>>> import numpy as np
>>> from numpy import linalg as LA
>>> np.set_printoptions(precision=2, suppress=True, linewidth=120)
>>> def rnd(a):
...     return np.round(a, 2) + 0
... 
>>> K = np.load("test3.npy")
>>> print(K)
[[ 1 -1  1 -1 -1  1 -1  1]
 [ 1  1 -1 -1 -1 -1  1  1]
 [ 1 -1 -1  1 -1  1  1 -1]]
>>> t3 = np.stack([K, 2 * K, K[::-1]])
>>> print(t3.shape)
(3, 3, 8)
>>> (t3 @ K.T).shape
(3, 3, 3)
>>> t3.sum(axis=0)
array([[ 4, -4,  2, -2, -4,  4, -2,  2],
       [ 4,  4, -4, -4, -4, -4,  4,  4],
       [ 4, -4, -2,  2, -4,  4,  2, -2]])
>>> K.sum(axis=1)
array([0, 0, 0])
>>> np.abs(K).max()
np.int64(1)
>>> LA.rank(K)
Traceback (most recent call last):
  File "<python-input-12>", line 1, in <module>
    LA.rank(K)
    ^^^^^^^
AttributeError: module 'numpy.linalg' has no attribute 'rank'
>>> LA.matrix_rank(K)
np.int64(3)
>>> rnd(LA.norm(K))
np.float64(4.9)
>>> np.unravel_index(np.abs(K).argmax(), K.shape)
(np.int64(0), np.int64(0))
>>> K - K[0]
array([[ 0,  0,  0,  0,  0,  0,  0,  0],
       [ 0,  2, -2,  0,  0, -2,  2,  0],
       [ 0,  0, -2,  2,  0,  0,  2, -2]])
>>> w1 = np.array([[-1, 2, -1],
...     [-1, -2, 0],
...     [-2, -2, -2],
...     [1, 1, -2],
...     [2, -2, -1],
...     [0, -2, -2],
...     [0, -2, -1],
...     [-1, -2, 0]])
>>> b = np.array([0, 1, 2])
>>> H = np.maximum(K @ w1 + b, 0)
>>> rnd((H > 0).mean(axis=0))
array([0.33, 1.  , 0.67])
>>> H
array([[0, 2, 1],
       [0, 2, 7],
       [2, 8, 0]])
>>> print((H > 0).astype(int))
[[0 1 1]
 [0 1 1]
 [1 1 0]]
>>> cent = np.array([[3, -4], [-1, -1], [-3, 1]])
>>> w1 @ cent
array([[-2,  1],
       [-1,  6],
       [ 2,  8],
       [ 8, -7],
       [11, -7],
       [ 8,  0],
       [ 5,  1],
       [-1,  6]])
>>> (H @ cent).round(6).argmax(axis=1)
array([1, 1, 0])
>>> print(H @ cent)
[[ -5  -1]
 [-23   5]
 [ -2 -16]]
>>> rnd(LA.norm(K, 2))
np.float64(2.83)
>>> rnd(LA.norm(K, axis=1))
array([2.83, 2.83, 2.83])
>>> rnd(LA.norm(K) ** 2 / LA.norm(K, 2) ** 2)
np.float64(3.0)
>>> print(rnd(LA.norm(K[1] - K[0])))
4.0
